% ipython --no-banner

In [1]: import numpy as np

In [2]: import numpy.linalg as la

In [3]: np.set_printoptions(precision=2, suppress=True, linewidth=100)

In [4]: tidy = lambda a: np.round(a, 2) + 0

In [5]: feats = -1 * np.eye(2) + np.eye(2, k=1)

In [6]: print(feats)
[[-1.  1.]
 [ 0. -1.]]

In [7]: # triangular: eigenvalues sit on the diagonal

In [8]: out = feats / np.sqrt((feats ** 2).mean(axis=1, keepdims=True))

In [9]: print(tidy(la.norm(out, axis=1)))
[1.41 1.41]

In [10]: print(feats - feats.mean(axis=1, keepdims=True))
[[-1.   1. ]
 [ 0.5 -0.5]]

In [11]: vec = np.array([3, -2])

In [12]: print(np.sign((feats @ vec).round(6)))
[-1.  1.]

In [13]: print(la.norm(feats @ vec) <= la.norm(feats, 2) * la.norm(vec) + 1e-9)
True

In [14]: print(feats @ np.ones(2))
[ 0. -1.]

In [15]: print(feats @ (2 * vec))
[-10.   4.]

In [16]: print(feats @ vec)
[-5.  2.]

In [17]: F = np.load("run10.npy")

In [18]: print(F)
[[1.   0.7  0.49]
 [0.7  1.   0.7 ]
 [0.49 0.7  1.  ]]

In [19]: # symmetric, so the eigenvalues are real

In [20]: rng = np.random.default_rng(945281)

In [21]: lab = rng.permutation(3)

In [22]: out = F[:, lab] * rng.choice([-1, 1], 3)

In [23]: print(out)
[[-0.49 -1.    0.7 ]
 [-0.7  -0.7   1.  ]
 [-1.   -0.49  0.7 ]]

In [24]: U, _, VT = la.svd(F.T @ out)

In [25]: print(tidy(la.lstsq(F, out)[0]))
[[ 0. -1.  0.]
 [ 0.  0.  1.]
 [-1.  0.  0.]]

In [26]: M = np.loadtxt("dump.csv", delimiter=",")

In [27]: print(M)
[[2. 0. 0.]
 [0. 3. 0.]
 [0. 2. 0.]]

In [28]: # triangular, det is the product of the diagonal

In [29]: print((M != 0).astype(int))
[[1 0 0]
 [0 1 0]
 [0 1 0]]

In [30]: print(tidy(la.det(M)))
0.0

In [31]: print(np.flatnonzero(la.matrix_power((M != 0) + (M.T != 0) + np.eye(3), 3)[2]))
[1 2]

In [32]: print(tidy(np.sort(la.eigvals(M).real)))
[0. 2. 3.]

In [33]: print(M @ M)
[[4. 0. 0.]
 [0. 9. 0.]
 [0. 6. 0.]]

In [34]: U, sig, VT = la.svd(M)

In [35]: vecs = VT[:(sig > 1e-8).sum()]

In [36]: vec = M[1] + -1 * M[0] + rng.integers(2) * np.eye(3)[1]

In [37]: print(vec)
[-2.  4.  0.]

In [38]: print(np.diag(vecs.T @ vecs))
[1. 1. 0.]

In [39]: print(np.allclose(vecs.T @ vecs @ vec, vec))
True

In [40]: print(tidy(la.norm(vec - vecs.T @ vecs @ vec)))
0.0

In [41]: K = np.load("w.npy")

In [42]: print(K)
[[ 6.25  5.96  5.05]
 [-1.62  9.72 -1.71]
 [ 9.17 -2.66 -2.97]
 [-0.29 -7.07 -7.07]
 [-7.63 -5.1   3.97]
 [-1.26  4.17  9.  ]
 [ 7.08  7.05 -0.32]
 [-9.59  2.59  1.13]
 [ 3.73 -8.69  3.24]
 [-3.2   2.95  9.  ]
 [ 0.66 -9.8   1.88]
 [-4.72 -3.66  8.02]
 [ 5.97  3.44 -7.25]
 [ 9.24 -3.45  1.65]
 [-2.79  9.6  -0.26]
 [-3.29 -3.22 -8.88]
 [ 3.14  9.23 -2.2 ]
 [-6.36  7.35 -2.36]
 [-8.96  4.43 -0.28]
 [ 3.48 -7.69 -5.36]
 [ 0.52  4.47 -8.93]
 [-5.46 -2.36 -8.04]
 [ 2.08  9.71 -1.14]
 [ 9.51 -2.73 -1.45]]

In [43]: Ac = (K - K.mean(axis=0)) / K.std(axis=0)

In [44]: print(np.argwhere(np.abs(Ac) > 2))
[]

In [45]: print(tidy(Ac.std(axis=0)))
[1. 1. 1.]

In [46]: coef = la.lstsq(np.delete(Ac, 0, axis=1), Ac[:, 0])[0]

In [47]: print(tidy(1 - np.var(Ac[:, 0] - np.delete(Ac, 0, axis=1) @ coef)))
0.02

In [48]: Q, Rm = la.qr(K)

In [49]: print(tidy(np.abs(np.diag(Rm))))
[27.96 30.74 25.64]

In [50]: print(tidy(Rm))
[[-27.96   2.7    2.93]
 [  0.   -30.74  -0.06]
 [  0.     0.    25.64]]

In [51]: print(np.trace(Q @ Q.T))
3.0

In [52]: print(M @ M.T)
[[4. 0. 0.]
 [0. 9. 6.]
 [0. 6. 4.]]

In [53]: print(tidy(la.norm(M, axis=0)))
[2.   3.61 0.  ]

In [54]: print(M.T @ M)
[[ 4.  0.  0.]
 [ 0. 13.  0.]
 [ 0.  0.  0.]]

In [55]: W0 = np.load("data.npy")

In [56]: print(W0)
[[  0.6  -0.7  -0.3]
 [  0.4  -0.7   0. ]
 [  0.6   0.5  -1.7]
 [  0.5   0.8  -1.2]
 [  4.   28.  -16. ]
 [  1.   -0.4  -1.2]
 [  0.    0.1   0.1]
 [ -0.3   0.9   0.5]
 [  0.8  -0.1   1.9]
 [  1.3  -0.8  -0.2]
 [ -0.3  -0.2   1.7]
 [  0.5  -0.2   0.6]
 [  0.    0.6   1. ]]

In [57]: basis = W0[[4, 2]].astype(float)

In [58]: for _ in range(5):
    ...:     lab = la.norm(W0[:, None] - basis, axis=-1).argmin(axis=1)
    ...:     basis = np.array([W0[lab == j].mean(axis=0) for j in range(2)])
    ...: 

In [59]: print(lab)
[1 1 1 1 0 1 1 1 1 1 1 1 1]

In [60]: print(tidy(basis[1] - basis[0]))
[ -3.58 -28.02  16.1 ]
